$ python3 -q
>>> import numpy as np
>>> import numpy.linalg as la
>>> np.set_printoptions(precision=2, suppress=True, linewidth=140)
>>> tidy = lambda a: np.round(a, 2) + 0
>>> X = np.loadtxt("layer4.csv", delimiter=",")
>>> tidy(X)
array([[  2.41,   0.94,   0.28,  -3.57,  -1.43,   2.87,   3.03,  -4.39,   0.33,   1.24],
       [ -1.86,   4.71,  -2.59,   2.26,   4.31,  -1.25,   0.5 ,  -1.27,  -4.93,   2.35],
       [  0.96,  -0.07,  -2.54,   1.72,   2.06,   3.8 ,   2.16,  -1.42,   0.91,   1.31],
       [ -0.48,  -3.38,   1.11,  -4.7 ,  -0.95,   0.79,   6.93,  -0.55,   2.53,  -4.25],
       [ -3.95,   0.67,  -2.11,  -1.31,   2.59,   0.08,   1.8 ,   0.93,  -1.61,  -2.27],
       [  0.64,   0.57,   0.32,  -2.91,  -0.1 ,   0.64,   4.17,  -2.66,  -0.45,  -0.32],
       [  9.21,   1.84,   5.19,  -5.99,  -4.96,   0.46,   8.34, -10.01,   0.22,   4.1 ],
       [  3.39,  -0.98,  -0.77,   1.09,   0.84,   3.2 ,   4.94,  -2.78,   1.89,   1.53],
       [ -1.56,  -0.07,   0.38,  -2.56,   1.19,  -1.72,   5.42,  -0.59,  -1.11,  -2.4 ],
       [ -1.59,   7.99,  -2.43,   3.46,   5.39,  -3.6 ,  -0.3 ,  -2.5 ,  -8.22,   4.66],
       [ -0.91,  -2.24,   0.58,  -5.2 ,  -1.13,   1.46,   5.1 ,  -0.99,   1.81,  -3.57],
       [  0.91,   2.92,   1.31,  -3.28,   0.04,  -1.93,   4.42,  -3.9 ,  -3.01,   0.85],
       [  8.89,   0.99,   4.34,  -5.06,  -4.48,   1.59,   7.93,  -9.18,   1.13,   3.82],
       [ -2.51,   7.13,  -0.78,   0.36,   4.09,  -5.33,   1.44,  -2.27,  -8.13,   2.35],
       [ -4.56,   4.92,  -3.2 ,   2.74,   5.83,  -3.08,   0.25,   0.73,  -6.19,   0.83],
       [ -0.9 ,   9.48,  -2.02,   5.64,   6.84,  -6.16,   0.9 ,  -2.87, -10.16,   6.03],
       [  5.51,   2.84,   3.16,  -1.81,  -0.69,  -2.53,   7.68,  -6.52,  -2.37,   3.3 ],
       [ -1.14,   2.3 ,  -0.19,   0.19,   2.97,  -3.19,   4.74,  -1.09,  -3.46,  -0.1 ],
       [  2.91,  -2.23,   1.47,  -4.83,  -2.52,   3.03,   6.03,  -3.6 ,   2.98,  -1.17],
       [  1.43,   4.87,   1.86,   0.03,   2.45,  -6.04,   6.38,  -3.92,  -5.88,   2.36],
       [ -2.96,   7.74,  -3.46,   5.24,   6.99,  -4.05,  -0.56,  -0.89,  -8.51,   4.12],
       [  4.11,   1.11,   1.9 ,  -3.26,  -1.56,   0.69,   5.7 ,  -5.39,  -0.2 ,   1.75],
       [ -0.41,  -3.11,  -1.66,  -2.11,   0.02,   4.76,   3.33,  -0.23,   3.48,  -2.38],
       [  2.1 ,   3.37,  -0.5 ,   0.76,   1.77,  -0.16,   3.14,  -3.85,  -2.77,   3.23],
       [  2.62,   2.63,   1.44,  -2.82,  -0.48,  -0.76,   4.69,  -4.87,  -2.12,   1.89],
       [ -1.57,   2.91,  -2.87,   1.3 ,   3.22,   1.14,   0.28,  -1.06,  -2.69,   1.51]])
>>> # null space of dimension 5
>>> left, s, Vh = la.svd(X)
>>> evecs = Vh[:(s > 1e-8).sum()]
>>> rng = np.random.default_rng(90764)
>>> x0 = X[20] + 2 * X[14] + rng.integers(2) * np.eye(10)[8]
>>> tidy(x0)
array([-12.08,  17.59,  -9.86,  10.72,  18.65, -10.21,  -0.07,   0.57, -20.89,   5.78])
>>> tidy(np.diag(evecs.T @ evecs))
array([0.49, 0.38, 0.34, 0.71, 0.38, 0.7 , 0.87, 0.39, 0.38, 0.36])
>>> tidy(la.norm(x0 - evecs.T @ evecs @ x0))
np.float64(0.0)
>>> la.matrix_rank(np.vstack([X, x0]))
np.int64(5)
>>> Ac = X - X.mean(axis=0)
>>> evecs = la.svd(Ac)[2][:5]
>>> out = Ac - Ac @ evecs.T @ evecs
>>> tidy(la.norm(out) / la.norm(Ac))
np.float64(0.0)
>>> tidy(out.std(axis=0))
array([0., 0., 0., 0., 0., 0., 0., 0., 0., 0.])
>>> tidy(np.cov(Ac @ evecs.T, rowvar=False))
array([[61.63,  0.  ,  0.  ,  0.  ,  0.  ],
       [ 0.  , 24.86,  0.  ,  0.  ,  0.  ],
       [ 0.  ,  0.  ,  7.06,  0.  ,  0.  ],
       [ 0.  ,  0.  ,  0.  ,  1.91,  0.  ],
       [ 0.  ,  0.  ,  0.  ,  0.  ,  0.  ]])
>>> mat = np.array([[18, -7, 10, 23],
...     [-7, 37, 51, 14],
...     [10, 51, 106, 17],
...     [23, 14, 17, 129]])
>>> tidy(la.norm(mat, "nuc"))
np.float64(290.0)
>>> tidy(la.norm(mat, axis=0))
array([ 31.65,  64.92, 119.27, 132.87])
>>> tidy(la.norm(mat) ** 2 / la.norm(mat, 2) ** 2)
np.float64(1.53)
>>> tidy(la.norm(mat, axis=1))
array([ 31.65,  64.92, 119.27, 132.87])
>>> la.norm(mat, axis=1).argmax()
np.int64(3)
>>> tidy(la.norm(mat, 1)), tidy(la.norm(mat, np.inf))
(np.float64(184.0), np.float64(184.0))
>>> tidy(la.norm(mat, 2))
np.float64(155.6)
>>> evals, evecs = la.eigh(mat)
>>> x0 = np.array([2, 3, 0, 3])
>>> tidy(la.eigvalsh(mat[1:, 1:]))
array([  9.76, 109.47, 152.77])
>>> np.abs(mat).sum(axis=1).max(), tidy(np.abs(evals).max())
(np.int64(184), np.float64(155.6))
>>> m1 = np.array([[0.9, -2.6, 0.9, 0.2, 0.7, -2.1, -0.3, -0.1, -1.0, -1.1, -1.0, -0.9],
...     [-0.6, 0.2, -0.9, -0.4, 0.2, 0.8, 0.5, -0.8, 0.4, 0.2, -1.6, -0.7],
...     [0.2, 0.6, 0.4, -1.5, -0.4, -0.9, 0.2, -0.4, -0.3, 0.9, 1.4, 1.0],
...     [-0.63, 0.21, -0.91, -0.4, 0.2, 0.8, 0.51, -0.8, 0.38, 0.25, -1.58, -0.64]])
>>> m1
array([[ 0.9 , -2.6 ,  0.9 ,  0.2 ,  0.7 , -2.1 , -0.3 , -0.1 , -1.  , -1.1 , -1.  , -0.9 ],
       [-0.6 ,  0.2 , -0.9 , -0.4 ,  0.2 ,  0.8 ,  0.5 , -0.8 ,  0.4 ,  0.2 , -1.6 , -0.7 ],
       [ 0.2 ,  0.6 ,  0.4 , -1.5 , -0.4 , -0.9 ,  0.2 , -0.4 , -0.3 ,  0.9 ,  1.4 ,  1.  ],
       [-0.63,  0.21, -0.91, -0.4 ,  0.2 ,  0.8 ,  0.51, -0.8 ,  0.38,  0.25, -1.58, -0.64]])
>>> la.matrix_rank(m1, rtol=0.1)
np.int64(3)
>>> [round(float(x), 2) for x in la.svd(m1, compute_uv=False)[:3]]
[4.34, 3.81, 2.06]
>>> la.cond(m1) > 100
np.False_
>>> def softmax(z):
...     e = np.exp(z - z.max(axis=-1, keepdims=True))
...     return e / e.sum(axis=-1, keepdims=True)
... 
>>> tidy(softmax(m1[1] + -1))
array([0.05, 0.1 , 0.03, 0.06, 0.1 , 0.19, 0.14, 0.04, 0.13, 0.1 , 0.02, 0.04])
>>> tidy(softmax(m1).sum(axis=1))
array([1., 1., 1., 1.])
>>> tidy(softmax(m1[1]))
array([0.05, 0.1 , 0.03, 0.06, 0.1 , 0.19, 0.14, 0.04, 0.13, 0.1 , 0.02, 0.04])
>>> S = m1 @ m1.T / np.sqrt(12)
>>> tidy(softmax(S)[1] @ m1)
array([-0.52,  0.09, -0.78, -0.41,  0.2 ,  0.62,  0.46, -0.76,  0.31,  0.19, -1.47, -0.63])
>>> softmax(S).round(6).argmax(axis=1)
array([0, 1, 2, 1])
>>> tidy(softmax(S))
array([[0.99, 0.  , 0.  , 0.  ],
       [0.04, 0.46, 0.03, 0.46],
       [0.04, 0.04, 0.88, 0.04],
       [0.04, 0.46, 0.03, 0.46]])
>>> F = np.array([[-1.0, -2.0, 3.0, 0.0, 0.0],
...     [2.0, -2.0, 3.0, 0.0, 0.0],
...     [-1.0, -2.0, -3.0, 0.0, 0.0],
...     [0.0, 0.0, 0.0, -1.0, -2.0],
...     [0.0, 0.0, 0.0, -1.0, -2.0]])
>>> F
array([[-1., -2.,  3.,  0.,  0.],
       [ 2., -2.,  3.,  0.,  0.],
       [-1., -2., -3.,  0.,  0.],
       [ 0.,  0.,  0., -1., -2.],
       [ 0.,  0.,  0., -1., -2.]])
>>> # rows and columns are dependent
>>> np.trace(F)
np.float64(-9.0)
>>> rank = la.matrix_rank(F)
>>> rank
np.int64(4)
>>> ns = la.svd(F)[2][rank:].T
>>> [int(la.matrix_rank(F[:i])) for i in range(1, len(F) + 1)]
[1, 2, 3, 4, 4]
>>> [int(la.matrix_rank(np.delete(F, i, axis=0))) for i in range(5)]
[3, 3, 3, 4, 4]
>>> tidy(ns @ ns.T)
array([[ 0. ,  0. ,  0. ,  0. ,  0. ],
       [ 0. ,  0. ,  0. ,  0. ,  0. ],
       [ 0. ,  0. ,  0. ,  0. ,  0. ],
       [ 0. ,  0. ,  0. ,  0.8, -0.4],
       [ 0. ,  0. ,  0. , -0.4,  0.2]])
>>> np.allclose(F @ ns, 0)
True
>>> [int(la.matrix_rank(F[:, :j + 1])) for j in range(5)]
[1, 2, 3, 4, 4]
>>> la.matrix_rank(F.T @ F), la.matrix_rank(F @ F.T)
(np.int64(4), np.int64(4))
>>> np.allclose(F[:-1].T @ la.lstsq(F[:-1].T, F[-1])[0], F[-1])
True
>>> tidy(F @ la.pinv(F) @ F)
array([[-1., -2.,  3.,  0.,  0.],
       [ 2., -2.,  3.,  0.,  0.],
       [-1., -2., -3.,  0.,  0.],
       [ 0.,  0.,  0., -1., -2.],
       [ 0.,  0.,  0., -1., -2.]])
>>> np.unique(F.round(6), axis=0).shape
(4, 5)
>>> x0 = np.array([3, 2, 1, 0, 0])
>>> F @ np.ones(5)
array([ 0.,  3., -6., -3., -3.])
>>> F @ x0
array([ -4.,   5., -10.,   0.,   0.])
>>> np.sign((F @ x0).round(6))
array([-1.,  1., -1.,  0.,  0.])
>>> J = np.load("sample10.npy")
>>> J
array([[ 1,  2,  0,  1,  2, -2,  1,  1,  0, -2,  0,  0],
       [ 2,  1,  2,  0,  1,  2, -2,  1,  1,  0, -2,  0],
       [ 0,  2,  1,  2,  0,  1,  2, -2,  1,  1,  0, -2],
       [ 1,  0,  2,  1,  2,  0,  1,  2, -2,  1,  1,  0],
       [ 2,  1,  0,  2,  1,  2,  0,  1,  2, -2,  1,  1],
       [-2,  2,  1,  0,  2,  1,  2,  0,  1,  2, -2,  1],
       [ 1, -2,  2,  1,  0,  2,  1,  2,  0,  1,  2, -2],
       [ 1,  1, -2,  2,  1,  0,  2,  1,  2,  0,  1,  2],
       [ 0,  1,  1, -2,  2,  1,  0,  2,  1,  2,  0,  1],
       [-2,  0,  1,  1, -2,  2,  1,  0,  2,  1,  2,  0],
       [ 0, -2,  0,  1,  1, -2,  2,  1,  0,  2,  1,  2],
       [ 0,  0, -2,  0,  1,  1, -2,  2,  1,  0,  2,  1]])
>>> x0 = np.array([1, 3, 3, 1, 2, 0, 3, 1, 2, 2, 1, 1])
>>> rhs = J @ x0
>>> rhs
array([12,  8, 17, 16, 12, 22,  9, 16, 17,  9, 11, -3])
>>> tidy(la.solve(J, 3 * rhs))
array([3., 9., 9., 3., 6., 0., 9., 3., 6., 6., 3., 3.])
>>> tidy(la.solve(J.T, J[4]))
array([0., 0., 0., 0., 1., 0., 0., 0., 0., 0., 0., 0.])
>>> W1 = np.array([[3, -4, 4, 2, -1],
...     [5, 5, 0, 0, 1],
...     [3, -4, 5, 2, 1],
...     [-3, 1, 1, 4, 3],
...     [-2, 1, -2, 0, 3],
...     [-1, -5, -2, 5, -1],
...     [5, -1, 3, 4, 5],
...     [-5, -4, 5, -4, -4],
...     [2, 4, -3, 1, -3],
...     [-5, 5, -3, -5, -2],
...     [-5, -3, -1, 0, -4],
...     [1, 3, -3, 4, 4]])
>>> b = np.array([0, 1, 2, 3, 2])
>>> act = np.maximum(J @ W1 + b, 0)
>>> act
array([[18,  5, 21,  9, 19],
       [10,  0, 12, 10,  0],
       [21, 13,  3, 22, 15],
       [ 0,  0, 28,  2,  9],
       [ 6,  0,  7, 37,  2],
       [15, 33,  0,  9, 27],
       [ 0,  0, 27,  6,  0],
       [ 0, 18,  0, 23, 13],
       [ 0,  6,  0,  0,  0],
       [ 0,  0,  0, 16,  0],
       [ 0, 10,  3,  0, 14],
       [ 0,  0,  0,  0,  0]])
>>> la.matrix_rank(act)
np.int64(5)
>>> (act > 0).astype(int)
array([[1, 1, 1, 1, 1],
       [1, 0, 1, 1, 0],
       [1, 1, 1, 1, 1],
       [0, 0, 1, 1, 1],
       [1, 0, 1, 1, 1],
       [1, 1, 0, 1, 1],
       [0, 0, 1, 1, 0],
       [0, 1, 0, 1, 1],
       [0, 1, 0, 0, 0],
       [0, 0, 0, 1, 0],
       [0, 1, 1, 0, 1],
       [0, 0, 0, 0, 0]])
>>> C = np.array([[8, -7], [1, -7], [5, 4], [1, -3], [3, 8]])
>>> (act @ C).round(6).argmax(axis=1)
array([0, 0, 0, 1, 0, 0, 0, 0, 0, 0, 0, 0])
>>> W1 @ C
array([[ 39,   9],
       [ 48, -62],
       [ 50,  29],
       [ -5,  30],
       [-16,  23],
       [-21,  11],
       [ 73,  12],
       [-35,  63],
       [ -3, -81],
       [-61, -13],
       [-60,  20],
       [ 12, -20]])
>>> tidy(softmax(J[7]))
array([0.06, 0.06, 0.  , 0.16, 0.06, 0.02, 0.16, 0.06, 0.16, 0.02, 0.06, 0.16])
>>> tidy(softmax(J[7] + 4))
array([0.06, 0.06, 0.  , 0.16, 0.06, 0.02, 0.16, 0.06, 0.16, 0.02, 0.06, 0.16])
>>> tidy(softmax(10 * J[7]))
array([0.  , 0.  , 0.  , 0.25, 0.  , 0.  , 0.25, 0.  , 0.25, 0.  , 0.  , 0.25])
>>> S = J @ J.T / np.sqrt(12)
>>> tidy(softmax(S + np.triu(np.full(S.shape, -np.inf), 1)))
array([[1.  , 0.  , 0.  , 0.  , 0.  , 0.  , 0.  , 0.  , 0.  , 0.  , 0.  , 0.  ],
       [0.  , 1.  , 0.  , 0.  , 0.  , 0.  , 0.  , 0.  , 0.  , 0.  , 0.  , 0.  ],
       [0.  , 0.  , 1.  , 0.  , 0.  , 0.  , 0.  , 0.  , 0.  , 0.  , 0.  , 0.  ],
       [0.02, 0.01, 0.  , 0.97, 0.  , 0.  , 0.  , 0.  , 0.  , 0.  , 0.  , 0.  ],
       [0.01, 0.02, 0.  , 0.  , 0.97, 0.  , 0.  , 0.  , 0.  , 0.  , 0.  , 0.  ],
       [0.  , 0.  , 0.01, 0.  , 0.  , 0.99, 0.  , 0.  , 0.  , 0.  , 0.  , 0.  ],
       [0.  , 0.  , 0.  , 0.02, 0.  , 0.  , 0.98, 0.  , 0.  , 0.  , 0.  , 0.  ],
       [0.01, 0.  , 0.  , 0.  , 0.07, 0.  , 0.  , 0.91, 0.  , 0.  , 0.  , 0.  ],
       [0.  , 0.03, 0.  , 0.02, 0.  , 0.11, 0.01, 0.  , 0.82, 0.  , 0.  , 0.  ],
       [0.  , 0.  , 0.02, 0.  , 0.  , 0.  , 0.02, 0.  , 0.  , 0.95, 0.  , 0.  ],
       [0.  , 0.  , 0.  , 0.02, 0.  , 0.  , 0.  , 0.02, 0.  , 0.  , 0.95, 0.  ],
       [0.  , 0.  , 0.  , 0.  , 0.05, 0.  , 0.  , 0.04, 0.02, 0.  , 0.  , 0.87]])
